$ python3 -q
>>> import numpy as np
>>> import numpy.linalg as la
>>> np.set_printoptions(precision=2, suppress=True, linewidth=140, floatmode="fixed")
>>> rnd = lambda a: np.round(a, 2) + 0
>>> m1 = np.array([[2, 0, 0, 0, 0, 0, 0],
...     [5, 3, 0, 0, 0, 0, 0],
...     [4, 1, 7, 0, 0, 0, 0],
...     [2, 0, 7, 0, 0, 0, 0],
...     [0, 2, 1, 1, 9, 0, 0],
...     [9, 6, 6, 6, 0, 2, 0],
...     [4, 2, 4, 4, 3, 5, 3]])
>>> m1
array([[2, 0, 0, 0, 0, 0, 0],
       [5, 3, 0, 0, 0, 0, 0],
       [4, 1, 7, 0, 0, 0, 0],
       [2, 0, 7, 0, 0, 0, 0],
       [0, 2, 1, 1, 9, 0, 0],
       [9, 6, 6, 6, 0, 2, 0],
       [4, 2, 4, 4, 3, 5, 3]])
>>> # triangular
>>> theta = np.radians(120)
>>> r_ = np.eye(7)
>>> r_[0, 0] = r_[1, 1] = np.cos(theta)
>>> r_[0, 1], r_[1, 0] = -np.sin(theta), np.sin(theta)
>>> rnd(r_)
array([[-0.50, -0.87,  0.00,  0.00,  0.00,  0.00,  0.00],
       [ 0.87, -0.50,  0.00,  0.00,  0.00,  0.00,  0.00],
       [ 0.00,  0.00,  1.00,  0.00,  0.00,  0.00,  0.00],
       [ 0.00,  0.00,  0.00,  1.00,  0.00,  0.00,  0.00],
       [ 0.00,  0.00,  0.00,  0.00,  1.00,  0.00,  0.00],
       [ 0.00,  0.00,  0.00,  0.00,  0.00,  1.00,  0.00],
       [ 0.00,  0.00,  0.00,  0.00,  0.00,  0.00,  1.00]])
>>> other = m1 @ r_.T
>>> rnd(other)
array([[-1.00,  1.73,  0.00,  0.00,  0.00,  0.00,  0.00],
       [-5.10,  2.83,  0.00,  0.00,  0.00,  0.00,  0.00],
       [-2.87,  2.96,  7.00,  0.00,  0.00,  0.00,  0.00],
       [-1.00,  1.73,  7.00,  0.00,  0.00,  0.00,  0.00],
       [-1.73, -1.00,  1.00,  1.00,  9.00,  0.00,  0.00],
       [-9.70,  4.79,  6.00,  6.00,  0.00,  2.00,  0.00],
       [-3.73,  2.46,  4.00,  4.00,  3.00,  5.00,  3.00]])
>>> np.allclose(la.norm(m1, axis=1), la.norm(other, axis=1))
True
>>> rnd(np.abs(other - m1).max(axis=0))
array([18.70,  3.00,  0.00,  0.00,  0.00,  0.00,  0.00])
>>> [round(float(x), 2) for x in la.svd(other, compute_uv=False)[:3]]
[18.75, 9.53, 7.36]
>>> rnd(la.norm(other, 2) / la.norm(other))
np.float64(0.81)
>>> np.argsort(-la.norm(other, axis=0).round(6), kind="stable")[:3]
array([2, 0, 4])
>>> la.cond(other) > 100
np.True_
>>> np.prod(np.diag(m1)), rnd(la.det(m1))
(np.int64(0), np.float64(0.0))
>>> (m1 + m1.T) / 2
array([[2.00, 2.50, 2.00, 1.00, 0.00, 4.50, 2.00],
       [2.50, 3.00, 0.50, 0.00, 1.00, 3.00, 1.00],
       [2.00, 0.50, 7.00, 3.50, 0.50, 3.00, 2.00],
       [1.00, 0.00, 3.50, 0.00, 0.50, 3.00, 2.00],
       [0.00, 1.00, 0.50, 0.50, 9.00, 0.00, 1.50],
       [4.50, 3.00, 3.00, 3.00, 0.00, 2.00, 2.50],
       [2.00, 1.00, 2.00, 2.00, 1.50, 2.50, 3.00]])
>>> m1 @ m1
array([[  4,   0,   0,   0,   0,   0,   0],
       [ 25,   9,   0,   0,   0,   0,   0],
       [ 41,  10,  49,   0,   0,   0,   0],
       [ 32,   7,  49,   0,   0,   0,   0],
       [ 16,  25,  23,   9,  81,   0,   0],
       [102,  36,  96,  12,   0,   4,   0],
       [ 99,  52, 101,  45,  36,  25,   9]])
>>> rnd(np.abs(la.eigvals(m1)).max())
np.float64(9.0)
>>> la.matrix_power(m1, 3)
array([[   8,    0,    0,    0,    0,    0,    0],
       [  95,   27,    0,    0,    0,    0,    0],
       [ 328,   79,  343,    0,    0,    0,    0],
       [ 295,   70,  343,    0,    0,    0,    0],
       [ 267,  260,  305,   81,  729,    0,    0],
       [ 828,  228,  780,   24,    0,    8,    0],
       [1213,  497, 1244,  222,  351,   95,   27]])
>>> np.allclose(m1 @ m1.T, m1.T @ m1)
False
>>> rank = la.matrix_rank(m1)
>>> rank
np.int64(6)
>>> null = la.svd(m1)[2][rank:].T
>>> rnd(null[:, 0] / null[np.abs(null[:, 0]).round(6).argmax(), 0])
array([ 0.00,  0.00,  0.00,  0.26, -0.03, -0.79,  1.00])
>>> la.matrix_rank(m1.T @ m1), la.matrix_rank(m1 @ m1.T)
(np.int64(6), np.int64(6))
>>> [int(la.matrix_rank(np.delete(m1, i, axis=0))) for i in range(7)]
[6, 6, 6, 6, 5, 5, 5]
